>>> import numpy as np
>>> from numpy import linalg as LA
>>> np.set_printoptions(suppress=True, linewidth=100)
>>> def rd(a):
...     return np.round(a, 3) + 0
... 
>>> J = np.load("out1.npy")
>>> J
array([[ 2,  3,  2,  0,  1,  2],
       [ 1,  3,  1,  2,  2,  1],
       [ 1,  2,  0,  1,  0,  0],
       [ 0,  2,  2,  0,  2,  1],
       [ 1,  2,  2,  0,  2,  3],
       [ 0,  0,  3,  0,  2,  1],
       [ 1,  0,  0,  2,  0,  3],
       [ 0,  3,  1,  0,  3,  0],
       [ 3,  1,  3,  3,  3,  2],
       [ 3,  3,  2,  0,  2,  0],
       [ 3,  1,  3,  0,  0,  1],
       [ 0,  2,  0,  0,  2,  2],
       [ 1,  2,  0,  3,  2,  3],
       [ 6, 15,  6,  8,  9,  6]])
>>> print(LA.norm(J, axis=1).argmax())
13
>>> rd(LA.norm(J, axis=1))
array([ 4.69 ,  4.472,  2.449,  3.606,  4.69 ,  3.742,  3.742,  4.359,  6.403,  5.099,  4.472,
        3.464,  5.196, 21.863])
>>> rd(LA.norm(J, 1)), rd(LA.norm(J, np.inf))
(np.float64(39.0), np.float64(50.0))
>>> print(rd(LA.norm(J[7] - J[2])))
3.606
>>> cov = np.cov(J, rowvar=False)
>>> np.median(J, axis=0)
array([1. , 2. , 2. , 0. , 2. , 1.5])
>>> np.argwhere(np.triu(np.abs(np.corrcoef(J.T)) > 0.8, 1))
array([[1, 4]])
>>> rd(LA.eigvalsh(cov)[::-1])
array([25.598,  2.17 ,  1.85 ,  1.122,  0.715,  0.193])
>>> W0 = np.load("dump.npy")
>>> W0
array([[1.   , 0.9  , 0.81 , 0.729, 0.656, 0.59 , 0.531, 0.478, 0.43 , 0.387, 0.349, 0.314, 0.282,
        0.254, 0.229],
       [0.9  , 1.   , 0.9  , 0.81 , 0.729, 0.656, 0.59 , 0.531, 0.478, 0.43 , 0.387, 0.349, 0.314,
        0.282, 0.254],
       [0.81 , 0.9  , 1.   , 0.9  , 0.81 , 0.729, 0.656, 0.59 , 0.531, 0.478, 0.43 , 0.387, 0.349,
        0.314, 0.282],
       [0.729, 0.81 , 0.9  , 1.   , 0.9  , 0.81 , 0.729, 0.656, 0.59 , 0.531, 0.478, 0.43 , 0.387,
        0.349, 0.314],
       [0.656, 0.729, 0.81 , 0.9  , 1.   , 0.9  , 0.81 , 0.729, 0.656, 0.59 , 0.531, 0.478, 0.43 ,
        0.387, 0.349],
       [0.59 , 0.656, 0.729, 0.81 , 0.9  , 1.   , 0.9  , 0.81 , 0.729, 0.656, 0.59 , 0.531, 0.478,
        0.43 , 0.387],
       [0.531, 0.59 , 0.656, 0.729, 0.81 , 0.9  , 1.   , 0.9  , 0.81 , 0.729, 0.656, 0.59 , 0.531,
        0.478, 0.43 ],
       [0.478, 0.531, 0.59 , 0.656, 0.729, 0.81 , 0.9  , 1.   , 0.9  , 0.81 , 0.729, 0.656, 0.59 ,
        0.531, 0.478],
       [0.43 , 0.478, 0.531, 0.59 , 0.656, 0.729, 0.81 , 0.9  , 1.   , 0.9  , 0.81 , 0.729, 0.656,
        0.59 , 0.531],
       [0.387, 0.43 , 0.478, 0.531, 0.59 , 0.656, 0.729, 0.81 , 0.9  , 1.   , 0.9  , 0.81 , 0.729,
        0.656, 0.59 ],
       [0.349, 0.387, 0.43 , 0.478, 0.531, 0.59 , 0.656, 0.729, 0.81 , 0.9  , 1.   , 0.9  , 0.81 ,
        0.729, 0.656],
       [0.314, 0.349, 0.387, 0.43 , 0.478, 0.531, 0.59 , 0.656, 0.729, 0.81 , 0.9  , 1.   , 0.9  ,
        0.81 , 0.729],
       [0.282, 0.314, 0.349, 0.387, 0.43 , 0.478, 0.531, 0.59 , 0.656, 0.729, 0.81 , 0.9  , 1.   ,
        0.9  , 0.81 ],
       [0.254, 0.282, 0.314, 0.349, 0.387, 0.43 , 0.478, 0.531, 0.59 , 0.656, 0.729, 0.81 , 0.9  ,
        1.   , 0.9  ],
       [0.229, 0.254, 0.282, 0.314, 0.349, 0.387, 0.43 , 0.478, 0.531, 0.59 , 0.656, 0.729, 0.81 ,
        0.9  , 1.   ]])
>>> w, V = LA.eigh(W0)
>>> x = np.array([-1, 4, -4, 4, -5, -3, -1, 0, 2, 0, -3, -3, 3, 4, -3])
>>> x @ W0 @ x
np.float64(47.882)
>>> rd(x @ W0 @ x / (x @ x)), rd(w[0]), rd(w[-1])
(np.float64(0.342), np.float64(0.053), np.float64(9.549))
>>> W = np.array([[9, 6, 7, 8, 5],
...     [4, 9, 5, 2, 7],
...     [0, 9, 6, 4, 9],
...     [9, 2, 7, 8, 7],
...     [7, 9, 0, 2, 0],
...     [1, 7, 9, 2, 6],
...     [6, 4, 1, 0, 5],
...     [5, 7, 8, 2, 9],
...     [8, 7, 1, 4, 3],
...     [5, 2, 3, 6, 5],
...     [0, 1, 5, 5, 6],
...     [9, 1, 1, 4, 5],
...     [8, 2, 0, 7, 0],
...     [3, 5, 7, 3, 0],
...     [5, 1, 4, 0, 7]])
>>> c = np.array([-8, -8, -8, -3, -9])
>>> hid = np.maximum(W0 @ W + c, 0)
>>> LA.matrix_rank(hid)
np.int64(5)
>>> (hid > 0).astype(int)
array([[1, 1, 1, 1, 1],
       [1, 1, 1, 1, 1],
       [1, 1, 1, 1, 1],
       [1, 1, 1, 1, 1],
       [1, 1, 1, 1, 1],
       [1, 1, 1, 1, 1],
       [1, 1, 1, 1, 1],
       [1, 1, 1, 1, 1],
       [1, 1, 1, 1, 1],
       [1, 1, 1, 1, 1],
       [1, 1, 1, 1, 1],
       [1, 1, 1, 1, 1],
       [1, 1, 1, 1, 1],
       [1, 1, 1, 1, 1],
       [1, 1, 1, 1, 1]])
>>> Z = np.array([[3, 3, 2], [3, 0, 0], [2, 0, 3], [3, 1, 2], [1, 1, 0]])
>>> W @ Z
array([[88, 40, 55],
       [62, 21, 27],
       [60, 13, 26],
       [78, 42, 55],
       [54, 23, 18],
       [54, 11, 33],
       [37, 23, 15],
       [67, 26, 38],
       [62, 31, 27],
       [50, 26, 31],
       [34, 11, 25],
       [49, 36, 29],
       [51, 31, 30],
       [47, 12, 33],
       [33, 22, 22]])
